$ ipython --no-banner

In [1]: import numpy as np

In [2]: import numpy.linalg as la

In [3]: np.set_printoptions(precision=2, suppress=True, linewidth=160)

In [4]: X = np.load("x.npy")

In [5]: print(X)
[[ 0.37 -0.22 -0.22  0.37]
 [-0.22  0.13  0.13 -0.22]
 [-0.22  0.13  0.13 -0.22]
 [ 0.37 -0.22 -0.22  0.37]]

In [6]: W1 = np.array([[-3, -1, 1, 3, 2],
   ...:     [1, 0, -3, 0, 2],
   ...:     [1, -1, 3, 0, -3],
   ...:     [3, 0, -1, 0, 1]])

In [7]: beta = np.array([4, 0, 5, 7, 0])

In [8]: H = np.maximum(X @ W1 + beta, 0)

In [9]: print(H)
[[3.56 0.   5.   8.1  1.32]
 [4.26 0.09 5.   6.34 0.  ]
 [4.26 0.09 5.   6.34 0.  ]
 [3.56 0.   5.   8.1  1.32]]

In [10]: print((H > 0).astype(int))
[[1 0 1 1 1]
 [1 1 1 1 0]
 [1 1 1 1 0]
 [1 0 1 1 1]]

In [11]: print(la.matrix_rank(H))
2

In [12]: Z = np.array([[-2, -2], [-1, -1], [1, 3], [3, -3], [1, 2]])

In [13]: print((H @ Z).round(6).argmax(axis=1))
[0 0 0 0]

In [14]: print(H @ Z)
[[ 23.51 -13.78]
 [ 15.4  -12.63]
 [ 15.4  -12.63]
 [ 23.51 -13.78]]

In [15]: Uu, sv, VT = la.svd(H, full_matrices=False)

In [16]: print(np.round(sv / sv[0], 2) + 0)
[1.  0.1 0.  0. ]

In [17]: print(np.allclose(Uu * sv @ VT, H))
True

In [18]: print(np.round(Uu.T @ H @ VT.T, 2) + 0)
[[19.31  0.    0.    0.  ]
 [ 0.    2.02  0.    0.  ]
 [ 0.    0.    0.    0.  ]
 [ 0.    0.    0.    0.  ]]

In [19]: print(np.round(np.abs(VT[0]), 2) + 0)
[0.4  0.   0.52 0.75 0.07]

In [20]: out = X / np.sqrt((X ** 2).mean(axis=1, keepdims=True))

In [21]: print(la.norm(out, axis=1))
[2. 2. 2. 2.]

In [22]: print(la.matrix_rank(out) == la.matrix_rank(X))
True

In [23]: print(la.matrix_rank(X - X.mean(axis=1, keepdims=True)))
1

In [24]: K = np.load("dump.npy")

In [25]: print(K)
[[ 38 -12   0]
 [-12  27 -11]
 [  0 -11  47]]

In [26]: G = K.T @ K

In [27]: print(np.allclose(G, G.T))
True

In [28]: print(np.diag(G))
[1588  994 2330]

In [29]: print(la.svd(K, compute_uv=False) ** 2)
[2897.22 1746.3   268.48]

In [30]: print(np.trace(G), (K ** 2).sum())
4912 4912

In [31]: evals, vecs = la.eigh(K)

In [32]: vec = np.array([0, 3, 1])

In [33]: print(np.abs(K).sum(axis=1).max(), round(float(np.abs(evals).max()), 2))
58 53.83

In [34]: print(vec @ K @ vec)
224

In [35]: print(np.trace(K))
112

In [36]: print(round(float(la.det(K)), 2))
36856.0

In [37]: print(np.sort(np.abs(la.eigvals(K))))
[16.39 41.79 53.83]

In [38]: print(np.round(np.abs(la.eigvals(K)).max(), 2))
53.83

In [39]: print((K + K.T) / 2)
[[ 38. -12.   0.]
 [-12.  27. -11.]
 [  0. -11.  47.]]

In [40]: print(np.allclose(K, K.T))
True

In [41]: W0 = np.load("a.npy")

In [42]: print(W0)
[[-4  2  5  5 -4  1  2]
 [ 0  0 -4  4  1 -4 -4]
 [ 0  0 -1  4 -2 -3  4]
 [ 0  0  0  0 -4  2  0]
 [ 0  0  0  0  0 -3  1]
 [ 0  0  0  0  0  3  1]
 [ 0  0  0  0  0  0  5]]

In [43]: # triangular, det is the product of the diagonal

In [44]: Uu, sv, VT = la.svd(W0)

In [45]: print(np.argmax(sv[:-1] / (sv[1:] + 1e-6)) + 1)
6

In [46]: out = Uu[:, :6] @ np.diag(sv[:6]) @ VT[:6]

In [47]: print(np.round(la.norm(W0 - out) / la.norm(W0), 2))
0.0

In [48]: print(la.matrix_rank(W0, rtol=0.05))
6

In [49]: print(round(np.abs(W0 - out).max(), 2))
0.0

In [50]: print(la.matrix_rank(W0, rtol=0.1))
5

In [51]: print([round(float(x), 2) for x in la.svd(W0, compute_uv=False)[:3]])
[10.8, 9.01, 6.67]

In [52]: print(round(float(la.norm(W0, 2) / la.norm(W0)), 2))
0.66

In [53]: print(la.lstsq(W0[:-1].T, W0[-1])[2])
6

In [54]: print(np.round(W0 @ la.pinv(W0) @ W0, 2) + 0)
[[-4.  2.  5.  5. -4.  1.  2.]
 [ 0.  0. -4.  4.  1. -4. -4.]
 [ 0.  0. -1.  4. -2. -3.  4.]
 [ 0.  0.  0.  0. -4.  2.  0.]
 [ 0.  0.  0.  0.  0. -3.  1.]
 [ 0.  0.  0.  0.  0.  3.  1.]
 [ 0.  0.  0.  0.  0.  0.  5.]]

In [55]: print(np.allclose(W0[:-1].T @ la.lstsq(W0[:-1].T, W0[-1])[0], W0[-1]))
True

In [56]: print(np.abs(np.diag(la.qr(W0)[1])) > 1e-9)
[ True False  True False False  True  True]

In [57]: A = np.load("data.npy")

In [58]: print(A)
[[  5.  -3.   8.   5.  -4.  -1.  -3.   3.   6.]
 [ -3.  13. -24. -15.  12.   3.   9.  -9. -18.]
 [  8. -24.  68.  40. -32.  -8. -24.  24.  48.]
 [  5. -15.  40.  29. -20.  -5. -15.  15.  30.]
 [ -4.  12. -32. -20.  20.   4.  12. -12. -24.]
 [ -1.   3.  -8.  -5.   4.   5.   3.  -3.  -6.]
 [ -3.   9. -24. -15.  12.   3.  13.  -9. -18.]
 [  3.  -9.  24.  15. -12.  -3.  -9.  13.  18.]
 [  6. -18.  48.  30. -24.  -6. -18.  18.  40.]]

In [59]: # equal to its transpose

In [60]: low = la.cholesky(A)

In [61]: print(low @ low.T)
[[  5.  -3.   8.   5.  -4.  -1.  -3.   3.   6.]
 [ -3.  13. -24. -15.  12.   3.   9.  -9. -18.]
 [  8. -24.  68.  40. -32.  -8. -24.  24.  48.]
 [  5. -15.  40.  29. -20.  -5. -15.  15.  30.]
 [ -4.  12. -32. -20.  20.   4.  12. -12. -24.]
 [ -1.   3.  -8.  -5.   4.   5.   3.  -3.  -6.]
 [ -3.   9. -24. -15.  12.   3.  13.  -9. -18.]
 [  3.  -9.  24.  15. -12.  -3.  -9.  13.  18.]
 [  6. -18.  48.  30. -24.  -6. -18.  18.  40.]]

In [62]: print(np.diag(low) ** 2)
[ 5.   11.2  22.29  5.28  4.62  4.03  4.3   4.28  5.04]

In [63]: print(la.eigvalsh(A).min() > 0)
True

In [64]: vec = np.array([0, 1, 3, 3, 2, 2, 3, 1, 3])

In [65]: print(A @ np.ones(9))
[ 16. -32. 100.  64. -44.  -8. -32.  40.  76.]

In [66]: print(A @ (2 * vec))
[  76. -220.  632.  404. -288.  -60. -204.  236.  480.]
